% ipython --no-banner

In [1]: import numpy as np

In [2]: from numpy import linalg as LA

In [3]: np.set_printoptions(suppress=True, linewidth=140)

In [4]: rd = lambda a: np.round(a, 3) + 0

In [5]: E = np.array([[3, -3, 2, -1, 0],
   ...:     [1, -1, -3, 1, 1],
   ...:     [3, 0, -2, 0, -3],
   ...:     [-2, 1, -2, -2, 2],
   ...:     [0, 1, 3, 3, 3]])

In [6]: E
Out[6]: 
array([[ 3, -3,  2, -1,  0],
       [ 1, -1, -3,  1,  1],
       [ 3,  0, -2,  0, -3],
       [-2,  1, -2, -2,  2],
       [ 0,  1,  3,  3,  3]])

In [7]: q, vecs = LA.qr(E[:, :1])[0], LA.qr(E[:, 1:])[0]

In [8]: sig = LA.svd(q.T @ vecs, compute_uv=False)

In [9]: rd(np.degrees(np.arccos(sig.clip(0, 1))))
Out[9]: array([25.952])

In [10]: rd(sig)
Out[10]: array([0.899])

In [11]: rd(LA.norm(q @ q.T - vecs @ vecs.T, 2))
Out[11]: np.float64(1.0)

In [12]: np.einsum("ij,ji->", E, E)
Out[12]: np.int64(35)

In [13]: rd(LA.eigvals(E))
Out[13]: array([ 4.922+0.j   ,  3.321+0.j   , -2.392+2.979j, -2.392-2.979j, -2.46 +0.j   ])

In [14]: rd(LA.det(E.T))
Out[14]: np.float64(-587.0)

In [15]: np.einsum("ii->", E)
Out[15]: np.int64(1)

In [16]: rd(LA.eigvals(E).sum().real)
Out[16]: np.float64(1.0)

In [17]: rd(LA.det(2 * E)), rd(LA.det(E))
Out[17]: (np.float64(-18784.0), np.float64(-587.0))

In [18]: C2 = E.T @ E

In [19]: np.allclose(C2, C2.T)
Out[19]: True

In [20]: np.diag(C2)
Out[20]: array([23, 12, 30, 15, 23])

In [21]: LA.matrix_rank(C2)
Out[21]: np.int64(5)

In [22]: A2 = LA.inv(E)

In [23]: rd(LA.cond(E))
Out[23]: np.float64(5.206)

In [24]: rd(LA.det(E) * LA.det(A2))
Out[24]: np.float64(1.0)

In [25]: rd(LA.det(E) * A2)
Out[25]: 
array([[ -92.,   29., -196., -124., -123.],
       [  48.,  138., -204., -165., -140.],
       [ -39.,  108.,   19.,   24.,  -33.],
       [  89., -111.,   62.,  171.,  -15.],
       [ -66.,  -43.,  -13., -140., -101.]])

In [26]: rng = np.random.default_rng(377)

In [27]: z = rng.permutation(5)

In [28]: z
Out[28]: array([4, 3, 2, 0, 1])

In [29]: A2 = E[z][:, z]

In [30]: A2
Out[30]: 
array([[ 3,  3,  3,  0,  1],
       [ 2, -2, -2, -2,  1],
       [-3,  0, -2,  3,  0],
       [ 0, -1,  2,  3, -3],
       [ 1,  1, -3,  1, -1]])

In [31]: np.diag(A2)
Out[31]: array([ 3, -2, -2,  3, -1])

In [32]: rd(np.sort(np.abs(LA.eigvals(A2))))
Out[32]: array([2.46 , 3.321, 3.82 , 3.82 , 4.922])

In [33]: rd(LA.det(A2)), rd(LA.det(E[z]))
Out[33]: (np.float64(-587.0), np.float64(587.0))

In [34]: A = np.load("run15.npy")

In [35]: A
Out[35]: 
array([[ 3,  2,  1,  2,  2],
       [ 3,  2,  2,  5,  2],
       [ 3,  5,  4,  6,  3],
       [ 5,  5,  7,  9,  6],
       [ 8,  8,  8, 10,  8],
       [11,  9, 11, 12, 11],
       [13,  9, 13, 15, 13],
       [16,  9, 13, 17, 13],
       [19,  9, 14, 18, 13],
       [21,  9, 14, 18, 14],
       [21, 10, 14, 21, 17],
       [24, 10, 15, 21, 19]])

In [36]: A2 = np.c_[A[:, :4] @ np.array([[0, 2, 2, -1], [1, 1, -2, 2], [0, 0, -1, 0], [-2, -1, 2, 1]]), np.array([0, 2, 2, 0, 0, 2, 0, 1, 0, 1, 2, 1])]

In [37]: A2
Out[37]: 
array([[ -2,   6,   5,   3,   0],
       [ -8,   3,  10,   6,   2],
       [ -7,   5,   4,  13,   2],
       [-13,   6,  11,  14,   0],
       [-12,  14,  12,  18,   0],
       [-15,  19,  17,  19,   2],
       [-21,  20,  25,  20,   0],
       [-25,  24,  35,  19,   1],
       [-27,  29,  42,  17,   0],
       [-27,  33,  46,  15,   1],
       [-32,  31,  50,  20,   2],
       [-32,  37,  55,  17,   1]])

In [38]: rd(LA.lstsq(A, A2[:, 0])[0])
Out[38]: array([ 0.,  1.,  0., -2.,  0.])

In [39]: rd(LA.norm(LA.qr(A)[0].T @ A2, axis=0) ** 2 / ((A2 ** 2).sum(axis=0) + 1e-12))
Out[39]: array([1.   , 1.   , 1.   , 1.   , 0.652])

In [40]: rd(LA.norm(A2 - A @ LA.lstsq(A, A2)[0], axis=0))
Out[40]: array([0.   , 0.   , 0.   , 0.   , 2.572])
